$ ipython --no-banner

In [1]: import numpy as np

In [2]: np.set_printoptions(precision=2, suppress=True, linewidth=160)

In [3]: A = np.load("sample6.npy")

In [4]: print(A)
[[-0.2   0.2  -1.6  -0.5   1.58  0.3  -1.4 ]
 [-0.3  -2.6  -1.   -0.3   0.68 -1.4  -0.9 ]
 [-0.1   0.9  -0.2   1.1   0.18 -0.8  -0.2 ]
 [ 0.8  -0.3   0.5   0.3   0.9   0.4  -0.9 ]
 [-1.1  -0.4  -0.9  -0.1  -0.26  0.1   0.3 ]
 [ 2.3   0.    0.3  -0.5  -0.55 -1.    0.5 ]
 [ 1.7   0.2  -1.4   1.3   0.57  0.5  -0.5 ]
 [ 1.4  -0.1   1.8  -0.5   1.2  -0.2  -1.1 ]
 [-0.2  -1.3   1.6  -0.9  -0.22  0.8   0.2 ]
 [ 0.2  -0.8  -1.4  -0.4  -0.4   1.9   0.5 ]
 [ 0.2   0.1   0.7   1.6   1.2  -0.3  -1.  ]
 [ 0.9  -2.    0.9  -0.6  -1.17 -1.3   1.3 ]
 [-0.3   0.4   0.4   0.    0.62  1.6  -0.5 ]
 [-1.   -1.1  -0.4   0.3  -0.54 -1.4   0.6 ]
 [-2.    0.1   0.2  -1.   -2.05  0.5   1.9 ]
 [-0.3   0.2   0.3  -2.1  -0.07  0.4   0.1 ]
 [-0.9   0.2  -0.7  -0.6  -0.63 -1.4   0.6 ]
 [-0.7   0.8  -1.8  -0.7  -1.65  0.    1.8 ]
 [-1.2   1.4  -2.6   0.2  -0.2  -0.3   0.1 ]
 [-2.4  -0.4  -1.1   0.3  -0.12 -0.1  -0.1 ]
 [-0.4  -1.2  -0.1   0.1   0.5  -2.1  -0.5 ]
 [ 0.5  -0.9  -0.7   2.1   0.47 -0.4  -0.5 ]
 [ 0.4  -0.5   0.9   1.    1.04  0.   -1.  ]
 [ 1.3   0.8   2.2   2.    0.54  1.8  -0.6 ]
 [ 0.   -0.3   0.5   0.4   0.84 -0.3  -0.9 ]]

In [5]: cent = A[[20, 22]].astype(float)

In [6]: for _ in range(3):
   ...:     lab = np.linalg.norm(A[:, None] - cent, axis=-1).argmin(axis=1)
   ...:     cent = np.array([A[lab == j].mean(axis=0) for j in range(2)])
   ...: 

In [7]: print(lab)
[1 0 1 1 0 1 1 1 1 0 1 0 1 0 0 0 0 0 0 0 0 1 1 1 1]

In [8]: print(cent)
[[-0.77 -0.48 -0.72 -0.41 -0.49 -0.42  0.47]
 [ 0.6  -0.06  0.38  0.57  0.64  0.18 -0.61]]

In [9]: print(np.abs(cent[1] - cent[0]).argmax())
0
